In [1]: import numpy as np

In [2]: import numpy.linalg as la

In [3]: np.set_printoptions(precision=2, suppress=True, linewidth=120)

In [4]: W0 = np.array([[-3, 0, -1, -1],
   ...:     [2, 1, 1, 0],
   ...:     [-1, 3, -2, -2],
   ...:     [2, 1, 1, 0],
   ...:     [-2, 1, 3, -1],
   ...:     [3, 1, 2, 1],
   ...:     [1, 1, 2, -2],
   ...:     [2, 3, 3, -3],
   ...:     [-2, 3, 3, -1]])

In [5]: print(W0)
[[-3  0 -1 -1]
 [ 2  1  1  0]
 [-1  3 -2 -2]
 [ 2  1  1  0]
 [-2  1  3 -1]
 [ 3  1  2  1]
 [ 1  1  2 -2]
 [ 2  3  3 -3]
 [-2  3  3 -1]]

In [6]: # rows 1 and 3 are equal

In [7]: P = W0 @ la.solve(W0.T @ W0, W0.T)

In [8]: print(np.round(P @ W0[:, 3], 2) + 0)
[-1.  0. -2.  0. -1.  1. -2. -3. -1.]

In [9]: print(np.round(la.eigvalsh(P), 2) + 0)
[0. 0. 0. 0. 0. 1. 1. 1. 1.]

In [10]: print(np.trace(P))
4.0

In [11]: J = np.array([[0.5, 0.7, -1.7, -1.9, 0.5],
    ...:     [0.5, -0.5, 1.4, 0.3, 1.1],
    ...:     [-0.7, 0.1, 0.6, -0.3, 0.0],
    ...:     [-1.4, 0.7, -0.8, 0.8, -0.1]])

In [12]: M2 = J / np.sqrt((J ** 2).mean(axis=1, keepdims=True))

In [13]: print(M2[3])
[-1.62  0.81 -0.92  0.92 -0.12]

In [14]: print(la.norm(M2, axis=1))
[2.24 2.24 2.24 2.24]

In [15]: rng = np.random.default_rng(12)

In [16]: M2 = J + rng.integers(-2, 3, (4, 2)) @ rng.integers(-2, 3, (2, 5))

In [17]: print(M2)
[[-0.5 -1.3  0.3 -0.9  0.5]
 [ 2.5 -0.5 -2.6 -5.7  9.1]
 [-2.7  0.1  4.6  5.7 -8. ]
 [-3.4  0.7  3.2  6.8 -8.1]]

In [18]: print(np.abs(M2 - J).sum(axis=1))
[ 6. 20. 20. 20.]
